% ipython --no-banner

In [1]: import numpy as np

In [2]: from numpy import linalg as LA

In [3]: np.set_printoptions(precision=2, suppress=True, linewidth=200)

In [4]: rnd = lambda a: np.round(a, 2) + 0

In [5]: X = np.load("mat.npy")

In [6]: X
Out[6]: 
array([[-2,  1,  7],
       [-8,  4,  0],
       [-6,  3,  0]])

In [7]: np.allclose(X[:-1].T @ LA.lstsq(X[:-1].T, X[-1])[0], X[-1])
Out[7]: True

In [8]: rnd(X @ LA.pinv(X) @ X)
Out[8]: 
array([[-2.,  1.,  7.],
       [-8.,  4.,  0.],
       [-6.,  3.,  0.]])

In [9]: np.abs(np.diag(LA.qr(X)[1])) > 1e-9
Out[9]: array([ True, False, False])

In [10]: U, s, Vh = LA.svd(X)

In [11]: np.argmax(s[:-1] / (s[1:] + 1e-6)) + 1
Out[11]: np.int64(2)

In [12]: B = U[:, :2] @ np.diag(s[:2]) @ Vh[:2]

In [13]: LA.matrix_rank(B)
Out[13]: np.int64(2)

In [14]: rnd(B)
Out[14]: 
array([[-2.,  1.,  7.],
       [-8.,  4.,  0.],
       [-6.,  3.,  0.]])

In [15]: LA.matrix_rank(X, rtol=0.05)
Out[15]: np.int64(2)

In [16]: rnd(np.abs(X - B).max())
Out[16]: np.float64(0.0)

In [17]: B = np.array([[1, 0], [2, 1]])

In [18]: W0 = np.tile(B, (2, 2))

In [19]: W0
Out[19]: 
array([[1, 0, 1, 0],
       [2, 1, 2, 1],
       [1, 0, 1, 0],
       [2, 1, 2, 1]])

In [20]: LA.lstsq(W0[:-1].T, W0[-1])[2]
Out[20]: np.int32(2)

In [21]: np.unique(W0.round(6), axis=0).shape
Out[21]: (2, 4)

In [22]: np.abs(np.diag(LA.qr(W0)[1])) > 1e-9
Out[22]: array([ True,  True, False, False])

In [23]: rank = LA.matrix_rank(W0)

In [24]: rank
Out[24]: np.int64(2)

In [25]: null = LA.svd(W0)[2][rank:].T

In [26]: null.shape
Out[26]: (4, 2)

In [27]: [int(LA.matrix_rank(W0[:i])) for i in range(1, len(W0) + 1)]
Out[27]: [1, 2, 2, 2]

In [28]: rnd(null @ null.T)
Out[28]: 
array([[ 0.5,  0. , -0.5,  0. ],
       [ 0. ,  0.5,  0. , -0.5],
       [-0.5,  0. ,  0.5,  0. ],
       [ 0. , -0.5,  0. ,  0.5]])

In [29]: np.allclose(W0 @ null, 0)
Out[29]: True

In [30]: LA.matrix_rank(W0.T @ W0), LA.matrix_rank(W0 @ W0.T)
Out[30]: (np.int64(2), np.int64(2))

In [31]: np.argsort(-LA.norm(X, axis=0).round(6), kind="stable")[:3]
Out[31]: array([0, 2, 1])

In [32]: U, s, Vh = LA.svd(W0)

In [33]: rnd(s)
Out[33]: array([4.83, 0.83, 0.  , 0.  ])

In [34]: B = U[:, :2] @ np.diag(s[:2]) @ Vh[:2]

In [35]: rnd(LA.norm(W0 - B, 2)), rnd(s[2])
Out[35]: (np.float64(0.0), np.float64(0.0))

In [36]: LA.matrix_rank(B)
Out[36]: np.int64(2)

In [37]: rnd(B)
Out[37]: 
array([[1., 0., 1., 0.],
       [2., 1., 2., 1.],
       [1., 0., 1., 0.],
       [2., 1., 2., 1.]])

In [38]: mat = np.load("case13.npy")

In [39]: rnd(mat)
Out[39]: 
array([[ 0.09, -0.91, -0.55,  1.26, -0.16,  0.29, -1.08],
       [-1.39,  1.07, -0.53,  0.35, -0.48,  0.52, -0.12],
       [ 0.95,  1.02,  0.88,  0.94, -0.14,  0.61,  0.06],
       [ 0.  , -0.67,  0.39, -0.21, -1.72,  0.43,  0.49],
       [-0.43, -0.24,  0.1 ,  1.16,  0.08, -0.96,  1.21],
       [-0.26, -0.61, -0.02,  0.06,  0.83,  1.47,  0.84],
       [-0.95, -0.35,  1.57,  0.01,  0.29, -0.09, -0.64]])

In [40]: rnd(mat.T @ mat)
Out[40]: 
array([[4., 0., 0., 0., 0., 0., 0.],
       [0., 4., 0., 0., 0., 0., 0.],
       [0., 0., 4., 0., 0., 0., 0.],
       [0., 0., 0., 4., 0., 0., 0.],
       [0., 0., 0., 0., 4., 0., 0.],
       [0., 0., 0., 0., 0., 4., 0.],
       [0., 0., 0., 0., 0., 0., 4.]])

In [41]: rnd(mat[:, 3] @ mat[:, 2])
Out[41]: np.float64(0.0)

In [42]: rng = np.random.default_rng(15613)

In [43]: labels = rng.permutation(7)

In [44]: labels
Out[44]: array([0, 1, 3, 2, 4, 5, 6])

In [45]: B = mat[labels][:, labels]

In [46]: rnd(np.sort(np.abs(LA.eigvals(B))))
Out[46]: array([2., 2., 2., 2., 2., 2., 2.])

In [47]: rnd(np.trace(B))
Out[47]: np.float64(2.75)

In [48]: rnd(LA.det(B)), rnd(LA.det(mat[labels]))
Out[48]: (np.float64(-128.0), np.float64(128.0))

In [49]: rnd(np.diag(B))
Out[49]: array([ 0.09,  1.07, -0.21,  0.88,  0.08,  1.47, -0.64])

In [50]: np.allclose(B, mat)
Out[50]: False

In [51]: blk = np.stack([mat, 3 * mat, mat[::-1]])

In [52]: LA.matrix_rank(blk.reshape(3, -1))
Out[52]: np.int64(2)

In [53]: rnd(LA.det(blk))
Out[53]: array([   -128., -279936.,     128.])

In [54]: LA.matrix_rank(blk)
Out[54]: array([7, 7, 7])

In [55]: rnd(np.einsum("bij,cij->bc", blk, blk))
Out[55]: 
array([[ 28.,  84.,   4.],
       [ 84., 252.,  12.],
       [  4.,  12.,  28.]])

In [56]: (blk @ mat.T).shape
Out[56]: (3, 7, 7)

In [57]: blk.shape
Out[57]: (3, 7, 7)

In [58]: x = np.array([0, -2, -2, 3, -3, 1, 0])

In [59]: y = mat @ x

In [60]: b, lr = np.zeros(7), 1 / LA.norm(mat, 2) ** 2

In [61]: for i in range(40):
    ...:     b -= lr * mat.T @ (mat @ b - y)
    ...:     if i % 10 == 0: print(i, round(LA.norm(mat @ b - y), 2))
    ...: 
0 0.0
10 0.0
20 0.0
30 0.0

In [62]: rnd(b)
Out[62]: array([ 0., -2., -2.,  3., -3.,  1.,  0.])

In [63]: A = np.load("arr.npy")

In [64]: A
Out[64]: 
array([[5, 4, 4, 4, 4, 4, 4, 5, 4, 4],
       [3, 2, 2, 2, 2, 2, 2, 3, 2, 2],
       [4, 3, 3, 3, 3, 3, 3, 4, 3, 3],
       [2, 1, 1, 1, 1, 1, 1, 2, 1, 1],
       [3, 2, 2, 2, 2, 2, 2, 3, 2, 2],
       [3, 2, 2, 2, 2, 2, 2, 3, 2, 2]])

In [65]: B = A / np.sqrt((A ** 2).mean(axis=1, keepdims=True))

In [66]: LA.matrix_rank(A - A.mean(axis=1, keepdims=True))
Out[66]: np.int64(1)

In [67]: rnd(A - A.mean(axis=1, keepdims=True))
Out[67]: 
array([[ 0.8, -0.2, -0.2, -0.2, -0.2, -0.2, -0.2,  0.8, -0.2, -0.2],
       [ 0.8, -0.2, -0.2, -0.2, -0.2, -0.2, -0.2,  0.8, -0.2, -0.2],
       [ 0.8, -0.2, -0.2, -0.2, -0.2, -0.2, -0.2,  0.8, -0.2, -0.2],
       [ 0.8, -0.2, -0.2, -0.2, -0.2, -0.2, -0.2,  0.8, -0.2, -0.2],
       [ 0.8, -0.2, -0.2, -0.2, -0.2, -0.2, -0.2,  0.8, -0.2, -0.2],
       [ 0.8, -0.2, -0.2, -0.2, -0.2, -0.2, -0.2,  0.8, -0.2, -0.2]])

In [68]: B = A / LA.norm(A, axis=1, keepdims=True)

In [69]: cov = B @ B.T

In [70]: rnd(cov[2])
Out[70]: array([1.  , 1.  , 1.  , 0.98, 1.  , 1.  ])

In [71]: rnd(cov)
Out[71]: 
array([[1.  , 1.  , 1.  , 0.97, 1.  , 1.  ],
       [1.  , 1.  , 1.  , 0.99, 1.  , 1.  ],
       [1.  , 1.  , 1.  , 0.98, 1.  , 1.  ],
       [0.97, 0.99, 0.98, 1.  , 0.99, 0.99],
       [1.  , 1.  , 1.  , 0.99, 1.  , 1.  ],
       [1.  , 1.  , 1.  , 0.99, 1.  , 1.  ]])
